$ ipython --no-banner

In [1]: import numpy as np

In [2]: np.set_printoptions(precision=1, suppress=True, linewidth=100)

In [3]: J = np.array([[2.0, -3.0, 3.0, -3.0, 3.0],
   ...:     [2.0, 3.0, 3.0, 2.0, 1.0],
   ...:     [-3.0, 2.0, 2.0, 2.0, 2.0],
   ...:     [-1.0, 2.0, -2.0, 3.0, 0.0],
   ...:     [0.0, 0.0, 0.0, 0.0, -1.0]])

In [4]: J
Out[4]: 
array([[ 2., -3.,  3., -3.,  3.],
       [ 2.,  3.,  3.,  2.,  1.],
       [-3.,  2.,  2.,  2.,  2.],
       [-1.,  2., -2.,  3.,  0.],
       [ 0.,  0.,  0.,  0., -1.]])

In [5]: M2 = J / np.sqrt((J ** 2).mean(axis=1, keepdims=True))

In [6]: J - J.mean(axis=1, keepdims=True)
Out[6]: 
array([[ 1.6, -3.4,  2.6, -3.4,  2.6],
       [-0.2,  0.8,  0.8, -0.2, -1.2],
       [-4. ,  1. ,  1. ,  1. ,  1. ],
       [-1.4,  1.6, -2.4,  2.6, -0.4],
       [ 0.2,  0.2,  0.2,  0.2, -0.8]])

In [7]: J @ J
Out[7]: 
array([[ -8., -15.,   9., -15.,   6.],
       [ -1.,  13.,  17.,  12.,  14.],
       [-10.,  23.,  -3.,  23.,  -5.],
       [  5.,  11.,  -7.,  12.,  -5.],
       [  0.,   0.,   0.,   0.,   1.]])

In [8]: np.allclose(J, J.T)
Out[8]: False

In [9]: (J + J.T) / 2
Out[9]: 
array([[ 2. , -0.5,  0. , -2. ,  1.5],
       [-0.5,  3. ,  2.5,  2. ,  0.5],
       [ 0. ,  2.5,  2. ,  0. ,  1. ],
       [-2. ,  2. ,  0. ,  3. ,  0. ],
       [ 1.5,  0.5,  1. ,  0. , -1. ]])

In [10]: np.sort(np.abs(np.linalg.eigvals(J)))
Out[10]: array([1. , 1. , 3.8, 3.8, 5.5])

In [11]: np.trace(J)
Out[11]: np.float64(9.0)

In [12]: np.linalg.matrix_power(J, 2)
Out[12]: 
array([[ -8., -15.,   9., -15.,   6.],
       [ -1.,  13.,  17.,  12.,  14.],
       [-10.,  23.,  -3.,  23.,  -5.],
       [  5.,  11.,  -7.,  12.,  -5.],
       [  0.,   0.,   0.,   0.,   1.]])

In [13]: r0 = np.array([2, 1, 2, 1, -1])

In [14]: M2 = J + np.outer(r0, np.eye(5)[4])

In [15]: np.linalg.matrix_rank(M2 - J)
Out[15]: np.int64(1)

In [16]: M2
Out[16]: 
array([[ 2., -3.,  3., -3.,  5.],
       [ 2.,  3.,  3.,  2.,  2.],
       [-3.,  2.,  2.,  2.,  4.],
       [-1.,  2., -2.,  3.,  1.],
       [ 0.,  0.,  0.,  0., -2.]])

In [17]: round(np.linalg.det(M2) / np.linalg.det(J), 1), round(1 + np.linalg.solve(J, r0)[4], 1)
Out[17]: (np.float64(2.0), np.float64(2.0))

In [18]: M2 = J / np.linalg.norm(J, axis=1, keepdims=True)

In [19]: C2 = M2 @ M2.T

In [20]: round(np.degrees(np.arccos(np.clip(C2[4, 0], -1, 1))), 1)
Out[20]: np.float64(118.3)

In [21]: np.argwhere(np.triu(np.abs(C2) > 0.95, 1))
Out[21]: array([], shape=(0, 2), dtype=int64)

In [22]: O, vecs = np.linalg.qr(J[:, :4])[0], np.linalg.qr(J[:, 4:])[0]

In [23]: sv = np.linalg.svd(O.T @ vecs, compute_uv=False)

In [24]: round(np.linalg.norm(O @ O.T - vecs @ vecs.T, 2), 1)
Out[24]: np.float64(1.0)

In [25]: (sv > 0.9).sum()
Out[25]: np.int64(1)

In [26]: A = np.load("a.npy")

In [27]: A.round(1) + 0
Out[27]: 
array([[0. , 0. , 0.1, 0. , 0. , 0. ],
       [0. , 0. , 0.1, 0. , 0. , 0. ],
       [0.1, 0.1, 0.7, 0.4, 0.2, 0.1],
       [0. , 0. , 0.4, 0.3, 0.1, 0. ],
       [0. , 0. , 0.2, 0.1, 0. , 0. ],
       [0. , 0. , 0.1, 0. , 0. , 0. ]])

In [28]: # column 1 repeats column 0

In [29]: Uu, sv, Vt = np.linalg.svd(A)

In [30]: vecs = Vt[:(sv > 1e-8).sum()]

In [31]: rng = np.random.default_rng(828595)

In [32]: x0 = A[4] + -2 * A[3] + rng.integers(2) * np.eye(6)[4]

In [33]: x0
Out[33]: array([-0.1, -0.1, -0.7, -0.4, -0.2, -0.1])

In [34]: round(np.linalg.norm(x0 - vecs.T @ vecs @ x0), 1)
Out[34]: np.float64(0.0)

In [35]: np.linalg.matrix_rank(np.vstack([A, x0]))
Out[35]: np.int64(1)

In [36]: np.round(np.diag(vecs.T @ vecs), 1) + 0
Out[36]: array([0. , 0. , 0.7, 0.3, 0. , 0. ])
